>>> import numpy as np
>>> np.set_printoptions(precision=2, suppress=True, linewidth=120, legacy="1.25")
>>> rd = lambda a: np.round(a, 2) + 0
>>> data = np.array([[4, 2], [0, 1], [0, 2], [6, 5], [1, 8]])
>>> data[:, 0] = -3 * data[:, 1]
>>> data
array([[ -6,   2],
       [ -3,   1],
       [ -6,   2],
       [-15,   5],
       [-24,   8]])
>>> # looks like rank 1
>>> Uu, sigma, Vt = np.linalg.svd(data)
>>> rd(sigma)
array([31.3,  0. ])
>>> np.argmax(sigma[:-1] / (sigma[1:] + 1e-6)) + 1
1
>>> B = Uu[:, :1] @ np.diag(sigma[:1]) @ Vt[:1]
>>> np.linalg.matrix_rank(data, rtol=0.05)
1
>>> np.linalg.matrix_rank(B)
1
>>> rd(np.linalg.norm(data - B) / np.linalg.norm(data))
0.0
>>> x = np.array([0, 0])
>>> h1 = np.maximum(data @ x, 0)
>>> np.tanh(data @ x)
array([0., 0., 0., 0., 0.])
>>> np.maximum(data @ (3 * x), 0)
array([0, 0, 0, 0, 0])
>>> np.flatnonzero(h1 > 1e-9)
array([], dtype=int64)
>>> data.T @ h1
array([0, 0])
>>> np.maximum(data @ x, 0) - np.maximum(-data @ x, 0)
array([0, 0, 0, 0, 0])
>>> r = np.linalg.matrix_rank(data)
>>> r
1
>>> null = np.linalg.svd(data)[2][r:].T
>>> rd(null[:, 0] / null[np.abs(null[:, 0]).round(6).argmax(), 0])
array([0.33, 1.  ])
>>> rd(data @ null)
array([[0.],
       [0.],
       [0.],
       [0.],
       [0.]])
>>> null.shape
(2, 1)
>>> np.linalg.matrix_rank(data.T @ data), np.linalg.matrix_rank(data @ data.T)
(1, 1)
>>> rd(null @ null.T)
array([[0.1, 0.3],
       [0.3, 0.9]])
>>> [int(np.linalg.matrix_rank(data[:, :j + 1])) for j in range(2)]
[1, 1]
>>> [int(np.linalg.matrix_rank(np.delete(data, i, axis=0))) for i in range(5)]
[1, 1, 1, 1, 1]
